% ipython --no-banner

In [1]: import numpy as np

In [2]: from numpy import linalg as LA

In [3]: np.set_printoptions(suppress=True, linewidth=140)

In [4]: rng = np.random.default_rng(196)

In [5]: idx = rng.integers(0, 2, 7)

In [6]: E = (idx[:, None] == idx) * 4 + np.eye(7)

In [7]: print(E)
[[5. 0. 4. 4. 4. 0. 4.]
 [0. 5. 0. 0. 0. 4. 0.]
 [4. 0. 5. 4. 4. 0. 4.]
 [4. 0. 4. 5. 4. 0. 4.]
 [4. 0. 4. 4. 5. 0. 4.]
 [0. 4. 0. 0. 0. 5. 0.]
 [4. 0. 4. 4. 4. 0. 5.]]

In [8]: evals, V = LA.eigh(E)

In [9]: x0 = np.array([5, -5, 5, -2, -1, 4, 4])

In [10]: print(np.round(V * np.sqrt(evals) @ V.T, 2) + 0)
[[1.72 0.   0.72 0.72 0.72 0.   0.72]
 [0.   2.   0.   0.   0.   1.   0.  ]
 [0.72 0.   1.72 0.72 0.72 0.   0.72]
 [0.72 0.   0.72 1.72 0.72 0.   0.72]
 [0.72 0.   0.72 0.72 1.72 0.   0.72]
 [0.   1.   0.   0.   0.   2.   0.  ]
 [0.72 0.   0.72 0.72 0.72 0.   1.72]]

In [11]: print((np.sign(V[:, -1].round(6)) == np.sign(V[0, -1].round(6))).astype(int))
[1 0 1 1 1 0 1]

In [12]: print(x0 @ E @ x0)
600.0

In [13]: feats = np.load("sample3.npy")

In [14]: print(feats)
[[ 4 -2  0  0]
 [-8 -8  0  0]
 [ 0  0  2 -1]
 [ 0  0 -4 -4]]

In [15]: # 2 blocks once reordered

In [16]: x0 = np.array([3, 9, -5, -8])

In [17]: y = feats @ x0

In [18]: coef, lr = np.zeros(4), 1 / LA.norm(feats, 2) ** 2

In [19]: for i in range(40):
    ...:     coef -= lr * feats.T @ (feats @ coef - y)
    ...:     if i % 10 == 0: print(i, round(LA.norm(feats @ coef - y), 2))
    ...: 
0 42.72
10 5.88
20 2.82
30 1.89

In [20]: print(np.round(LA.cond(feats), 2))
5.43

In [21]: print(feats @ feats)
[[32  8  0  0]
 [32 80  0  0]
 [ 0  0  8  2]
 [ 0  0  8 20]]

In [22]: print(np.trace(feats))
-6

In [23]: print(np.round(np.sort(np.abs(LA.eigvals(feats))), 2))
[2.61 4.61 5.21 9.21]

In [24]: print(round(float(LA.det(feats)), 2))
576.0

In [25]: print((feats + feats.T) / 2)
[[ 4.  -5.   0.   0. ]
 [-5.  -8.   0.   0. ]
 [ 0.   0.   2.  -2.5]
 [ 0.   0.  -2.5 -4. ]]

In [26]: print(round(float(np.abs(LA.eigvals(feats)).max()), 2))
9.21

In [27]: print(np.allclose(feats, feats.T))
False

In [28]: feats.inv()
---------------------------------------------------------------------------
AttributeError                            Traceback (most recent call last)
Cell In[28], line 1
----> 1 feats.inv()

AttributeError: 'numpy.ndarray' object has no attribute 'inv'

In [29]: evals, V = LA.eig(feats)

In [30]: print(np.round(np.sort(LA.eigvals(feats.T)), 2))
[-9.21 -4.61  2.61  5.21]

In [31]: print(np.round(feats @ V[:, 0] - evals[0] * V[:, 0], 2) + 0)
[0. 0. 0. 0.]

In [32]: print(round(np.prod(evals), 2))
576.0

In [33]: print(np.round(np.sort(LA.eigvals(LA.inv(feats))), 2))
[-0.22 -0.11  0.19  0.38]

In [34]: print(np.round(LA.det(feats), 2))
576.0

In [35]: F = np.load("w.npy")

In [36]: print(F)
[[ -2.73   4.4    1.2  -11.76  25.88 -21.61]
 [-22.52 -23.56 -15.89   9.07  30.3   21.24]
 [-22.83 -24.41 -16.02  10.42  29.39  19.13]
 [-22.37 -24.46 -17.72   8.73  28.91  18.1 ]
 [ -4.39   4.5    3.05 -12.64  26.81 -21.41]
 [-21.8  -24.34 -16.15  11.65  31.36  20.59]
 [ -3.24   3.46   2.31 -11.08  26.7  -20.54]
 [  7.2   15.66   4.34  12.51  -1.89   0.99]
 [-22.3  -22.12 -14.42  10.94  30.91  21.24]
 [ -1.42   4.59   3.15 -12.92  27.24 -20.66]
 [ -0.71   4.08   2.01 -14.45  24.63 -22.13]
 [  7.01  17.75   3.57  16.12  -1.62   1.42]
 [-22.79 -23.3  -16.82  10.14  30.47  20.  ]
 [  5.31  16.83   2.98  14.98  -2.18   1.24]
 [-21.91 -25.38 -16.19  11.18  31.07  19.38]
 [-21.11 -25.83 -17.08  10.83  31.26  21.04]
 [-22.52 -24.06 -15.23   9.74  29.77  18.14]
 [  5.06  14.57   4.3   15.86  -2.63  -0.29]
 [  6.33  16.09   4.1   15.    -2.09  -0.2 ]
 [-20.97 -23.06 -16.63  11.84  29.46  21.11]
 [-23.9  -23.57 -15.95  10.06  31.03  20.48]
 [ -1.69   2.83   2.58 -11.89  26.82 -22.84]
 [  5.94  17.05   4.68  14.64  -3.16  -0.92]
 [-22.76 -24.08 -16.84   9.25  30.24  20.37]
 [  6.62  16.4    4.59  14.77  -2.48  -0.59]
 [ -1.47   4.64   1.34 -12.7   26.58 -22.11]
 [  6.04  18.13   5.19  13.16  -2.46   1.13]
 [-22.68 -24.65 -14.44   9.22  30.89  18.57]
 [ -3.07   2.64   2.19 -11.91  25.04 -21.38]
 [ -1.98   3.85   3.52 -12.72  24.72 -21.  ]
 [ -2.37   4.1    0.54 -11.22  26.99 -20.95]
 [  6.92  14.89   6.38  13.08  -1.41   0.98]
 [-21.57 -23.44 -16.54  12.48  28.89  19.12]
 [  6.43  16.94   5.63  14.54  -2.66  -0.22]]

In [37]: print([round(float(x), 2) for x in LA.svd(F, compute_uv=False)[:3]])
[199.7, 115.34, 64.27]

In [38]: C = F[[3, 21]].astype(float)

In [39]: for _ in range(6):
    ...:     idx = LA.norm(F[:, None] - C, axis=-1).argmin(axis=1)
    ...:     C = np.array([F[idx == j].mean(axis=0) for j in range(2)])
    ...: 

In [40]: print(idx)
[1 0 0 0 1 0 1 1 0 1 1 1 0 1 0 0 0 1 1 0 0 1 1 0 1 1 1 0 1 1 1 1 0 1]

In [41]: print(np.abs(C[1] - C[0]).argmax())
1

In [42]: print(np.bincount(idx))
[14 20]

In [43]: print(C.round(2))
[[-22.29 -24.02 -16.14  10.4   30.28  19.89]
 [  1.99  10.17   3.38   1.07  11.94 -10.55]]
